In [1]: import numpy as np

In [2]: from numpy import linalg as LA

In [3]: np.set_printoptions(precision=4, suppress=True, linewidth=160)

In [4]: rnd = lambda a: np.round(a, 4) + 0

In [5]: E = np.load("a.npy")

In [6]: E
Out[6]: 
array([[ 0.8548, -1.1452,  1.    ],
       [ 0.543 , -1.457 ,  1.    ],
       [-0.6112, -2.6112,  1.    ],
       [ 0.594 , -1.406 ,  1.    ],
       [-0.1111, -2.1111,  1.    ],
       [ 1.6152, -0.3848,  1.    ],
       [-1.1755, -3.1755,  1.    ],
       [ 1.7162, -0.2838,  1.    ],
       [-0.769 , -2.769 ,  1.    ],
       [ 2.2679,  0.2679,  1.    ],
       [ 0.6272, -1.3728,  1.    ],
       [-1.221 , -3.221 ,  1.    ],
       [-0.5585, -2.5585,  1.    ],
       [ 1.7413, -0.2587,  1.    ],
       [ 0.7593, -1.2407,  1.    ]])

In [7]: rnd(E @ LA.pinv(E) @ E)
Out[7]: 
array([[ 0.8548, -1.1452,  1.    ],
       [ 0.543 , -1.457 ,  1.    ],
       [-0.6112, -2.6112,  1.    ],
       [ 0.594 , -1.406 ,  1.    ],
       [-0.1111, -2.1111,  1.    ],
       [ 1.6152, -0.3848,  1.    ],
       [-1.1755, -3.1755,  1.    ],
       [ 1.7162, -0.2838,  1.    ],
       [-0.769 , -2.769 ,  1.    ],
       [ 2.2679,  0.2679,  1.    ],
       [ 0.6272, -1.3728,  1.    ],
       [-1.221 , -3.221 ,  1.    ],
       [-0.5585, -2.5585,  1.    ],
       [ 1.7413, -0.2587,  1.    ],
       [ 0.7593, -1.2407,  1.    ]])

In [8]: LA.lstsq(E[:-1].T, E[-1])[2]
Out[8]: np.int32(2)

In [9]: np.unique(E.round(6), axis=0).shape
Out[9]: (15, 3)

In [10]: m1 = np.load("data.npy")

In [11]: m1
Out[11]: 
array([[3, 4],
       [5, 6],
       [7, 8]])

In [12]: [round(float(x), 4) for x in LA.svd(m1, compute_uv=False)[:3]]
Out[12]: [14.1025, 0.3474]

In [13]: LA.cond(m1) > 100
Out[13]: np.False_

In [14]: rnd(LA.norm(m1, 2) / LA.norm(m1))
Out[14]: np.float64(0.9997)
